$ python -q
>>> import numpy as np
>>> from numpy import linalg as LA
>>> np.set_printoptions(precision=2, suppress=True, linewidth=120, floatmode="fixed")
>>> tidy = lambda a: np.round(a, 2) + 0
>>> M = np.load("a.npy")
>>> tidy(M)
array([[ 0.38, -0.62, -0.62, -0.21,  0.21],
       [-0.62,  0.38, -0.62, -0.21,  0.21],
       [-0.62, -0.62,  0.38, -0.21,  0.21],
       [-0.21, -0.21, -0.21,  0.93,  0.07],
       [ 0.21,  0.21,  0.21,  0.07,  0.93]])
>>> vals, evecs = LA.eigh(M)
>>> x = np.array([2, 0, 1, -1, 3])
>>> tidy(evecs * np.abs(vals) @ evecs.T)
array([[1.00, 0.00, 0.00, 0.00, 0.00],
       [0.00, 1.00, 0.00, 0.00, 0.00],
       [0.00, 0.00, 1.00, 0.00, 0.00],
       [0.00, 0.00, 0.00, 1.00, 0.00],
       [0.00, 0.00, 0.00, 0.00, 1.00]])
>>> tidy(np.abs(M).sum(axis=1).max()), tidy(np.abs(vals).max())
(np.float64(2.03), np.float64(1.0))
>>> tidy(x @ M @ x / (x @ x)), tidy(vals[0]), tidy(vals[-1])
(np.float64(0.89), np.float64(-1.0), np.float64(1.0))
>>> tidy(LA.eigvalsh(M[1:, 1:]))
array([-0.38,  1.00,  1.00,  1.00])
>>> print(tidy(evecs * np.maximum(vals, 0) @ evecs.T))
[[ 0.69 -0.31 -0.31 -0.10  0.10]
 [-0.31  0.69 -0.31 -0.10  0.10]
 [-0.31 -0.31  0.69 -0.10  0.10]
 [-0.10 -0.10 -0.10  0.97  0.03]
 [ 0.10  0.10  0.10  0.03  0.97]]
>>> print(LA.norm(M, axis=1).argmax())
0
>>> print(tidy(LA.norm(M, axis=0)))
[1.00 1.00 1.00 1.00 1.00]
>>> [round(float(LA.det(M[:i, :i])), 2) + 0 for i in range(1, 6)]
[0.38, -0.24, -0.86, -0.93, -1.0]
>>> try:
...     LA.cholesky(M)
... except LA.LinAlgError as e:
...     print(e)
... 
Matrix is not positive definite
>>> print(np.all(LA.eigvalsh(M) > 0))
False
>>> np.einsum("ij,ji->", M, M)
np.float64(5.0)
>>> tidy(np.einsum("ii->", M))
np.float64(3.0)
>>> tidy(LA.eigvals(M).sum().real)
np.float64(3.0)
>>> vals, evecs = LA.eigh(M)
>>> tidy(LA.eigvalsh(M + -1 * np.eye(5)))
array([-2.00,  0.00,  0.00,  0.00,  0.00])
>>> tidy(evecs.T @ evecs)
array([[1.00, 0.00, 0.00, 0.00, 0.00],
       [0.00, 1.00, 0.00, 0.00, 0.00],
       [0.00, 0.00, 1.00, 0.00, 0.00],
       [0.00, 0.00, 0.00, 1.00, 0.00],
       [0.00, 0.00, 0.00, 0.00, 1.00]])
>>> print(tidy(vals.sum()), tidy(np.trace(M)))
3.0 3.0
>>> print(np.unique(vals.round(6) + 0, return_counts=True)[1])
[1 4]
>>> rng = np.random.default_rng(695)
>>> idx = rng.integers(0, 3, 12)
>>> mat = np.array([[0, 3, 0, 3, 2, 3, 0, 0, 0, 0, 1, 3],
...     [2, 2, 1, 0, 3, 3, 1, 3, 3, 2, 0, 2],
...     [3, 3, 2, 0, 2, 1, 3, 0, 3, 3, 2, 3],
...     [3, 0, 1, 1, 2, 2, 2, 1, 0, 0, 3, 1],
...     [0, 0, 0, 2, 1, 0, 0, 3, 3, 1, 3, 0],
...     [1, 3, 0, 2, 1, 2, 1, 3, 0, 1, 1, 2],
...     [1, 0, 3, 0, 0, 2, 3, 0, 1, 2, 2, 2],
...     [1, 3, 1, 1, 3, 2, 2, 2, 0, 0, 2, 2],
...     [3, 3, 2, 0, 2, 3, 1, 1, 3, 0, 2, 1],
...     [2, 0, 0, 1, 3, 3, 1, 2, 1, 3, 2, 0],
...     [1, 3, 1, 2, 1, 1, 0, 1, 3, 0, 0, 3],
...     [1, 0, 3, 0, 1, 2, 3, 0, 1, 0, 3, 3]]) * (idx[:, None] == idx)
>>> mat
array([[0, 3, 0, 3, 0, 0, 0, 0, 0, 0, 1, 0],
       [2, 2, 1, 0, 0, 0, 1, 0, 0, 0, 0, 0],
       [3, 3, 2, 0, 0, 0, 3, 0, 0, 0, 2, 0],
       [3, 0, 1, 1, 0, 0, 2, 0, 0, 0, 3, 0],
       [0, 0, 0, 0, 1, 0, 0, 3, 3, 0, 0, 0],
       [0, 0, 0, 0, 1, 2, 0, 3, 0, 0, 0, 2],
       [1, 0, 3, 0, 0, 0, 3, 0, 0, 0, 2, 0],
       [0, 0, 0, 0, 3, 2, 0, 2, 0, 0, 0, 2],
       [0, 0, 0, 0, 2, 3, 0, 1, 3, 0, 0, 1],
       [0, 0, 0, 0, 0, 0, 0, 0, 0, 3, 0, 0],
       [1, 3, 1, 2, 0, 0, 0, 0, 0, 0, 0, 0],
       [0, 0, 0, 0, 1, 2, 0, 0, 1, 0, 0, 3]])
>>> # 3 blocks once reordered
>>> (mat != 0).astype(int)
array([[0, 1, 0, 1, 0, 0, 0, 0, 0, 0, 1, 0],
       [1, 1, 1, 0, 0, 0, 1, 0, 0, 0, 0, 0],
       [1, 1, 1, 0, 0, 0, 1, 0, 0, 0, 1, 0],
       [1, 0, 1, 1, 0, 0, 1, 0, 0, 0, 1, 0],
       [0, 0, 0, 0, 1, 0, 0, 1, 1, 0, 0, 0],
       [0, 0, 0, 0, 1, 1, 0, 1, 0, 0, 0, 1],
       [1, 0, 1, 0, 0, 0, 1, 0, 0, 0, 1, 0],
       [0, 0, 0, 0, 1, 1, 0, 1, 0, 0, 0, 1],
       [0, 0, 0, 0, 1, 1, 0, 1, 1, 0, 0, 1],
       [0, 0, 0, 0, 0, 0, 0, 0, 0, 1, 0, 0],
       [1, 1, 1, 1, 0, 0, 0, 0, 0, 0, 0, 0],
       [0, 0, 0, 0, 1, 1, 0, 0, 1, 0, 0, 1]])
>>> print(tidy(np.sort(LA.eigvals(mat).real)))
[-3.17 -2.42 -1.21  0.64  0.64  1.34  1.34  2.60  2.70  3.00  8.14  8.40]
>>> (LA.matrix_power((mat != 0) + (mat.T != 0) + np.eye(12), 12) > 0).astype(int)
array([[1, 1, 1, 1, 0, 0, 1, 0, 0, 0, 1, 0],
       [1, 1, 1, 1, 0, 0, 1, 0, 0, 0, 1, 0],
       [1, 1, 1, 1, 0, 0, 1, 0, 0, 0, 1, 0],
       [1, 1, 1, 1, 0, 0, 1, 0, 0, 0, 1, 0],
       [0, 0, 0, 0, 1, 1, 0, 1, 1, 0, 0, 1],
       [0, 0, 0, 0, 1, 1, 0, 1, 1, 0, 0, 1],
       [1, 1, 1, 1, 0, 0, 1, 0, 0, 0, 1, 0],
       [0, 0, 0, 0, 1, 1, 0, 1, 1, 0, 0, 1],
       [0, 0, 0, 0, 1, 1, 0, 1, 1, 0, 0, 1],
       [0, 0, 0, 0, 0, 0, 0, 0, 0, 1, 0, 0],
       [1, 1, 1, 1, 0, 0, 1, 0, 0, 0, 1, 0],
       [0, 0, 0, 0, 1, 1, 0, 1, 1, 0, 0, 1]])
>>> idx = rng.permutation(12)
>>> idx
array([ 7,  6,  2,  9,  5,  1,  3,  4, 11,  0, 10,  8])
>>> B = mat[idx][:, idx]
>>> np.allclose(B, mat)
False
>>> B
array([[2, 0, 0, 0, 2, 0, 0, 3, 2, 0, 0, 0],
       [0, 3, 3, 0, 0, 0, 0, 0, 0, 1, 2, 0],
       [0, 3, 2, 0, 0, 3, 0, 0, 0, 3, 2, 0],
       [0, 0, 0, 3, 0, 0, 0, 0, 0, 0, 0, 0],
       [3, 0, 0, 0, 2, 0, 0, 1, 2, 0, 0, 0],
       [0, 1, 1, 0, 0, 2, 0, 0, 0, 2, 0, 0],
       [0, 2, 1, 0, 0, 0, 1, 0, 0, 3, 3, 0],
       [3, 0, 0, 0, 0, 0, 0, 1, 0, 0, 0, 3],
       [0, 0, 0, 0, 2, 0, 0, 1, 3, 0, 0, 1],
       [0, 0, 0, 0, 0, 3, 3, 0, 0, 0, 1, 0],
       [0, 0, 1, 0, 0, 3, 2, 0, 0, 1, 0, 0],
       [1, 0, 0, 0, 3, 0, 0, 2, 1, 0, 0, 3]])
>>> tidy(LA.norm(mat[5], 1)), tidy(LA.norm(mat[5], np.inf))
(np.float64(8.0), np.float64(3.0))
>>> tidy(LA.norm(mat, 1)), tidy(LA.norm(mat, np.inf))
(np.float64(11.0), np.float64(13.0))
>>> LA.norm(mat, axis=1).argmax()
np.int64(2)
>>> tidy(LA.norm(mat, 2))
np.float64(9.22)
>>> tidy(LA.norm(mat[5] - mat[6]))
np.float64(6.4)
>>> x = np.array([4, -1, 5, -2, -2, -3, -1, -1, 0, 4, 5, 3])
>>> target = mat @ x
>>> b, lr = np.zeros(12), 1 / LA.norm(mat, 2) ** 2
>>> for i in range(8):
...     b -= lr * mat.T @ (mat @ b - target)
...     if i % 2 == 0: print(i, round(LA.norm(mat @ b - target), 2))
... 
0 19.66
2 12.93
4 9.97
6 8.36
>>> tidy(b)
array([ 3.05, -0.89,  2.40, -0.89, -1.13, -0.95,  3.38, -0.94, -0.83,  2.37,  2.86,  0.28])
>>> tidy(LA.cond(mat))
np.float64(63.49)
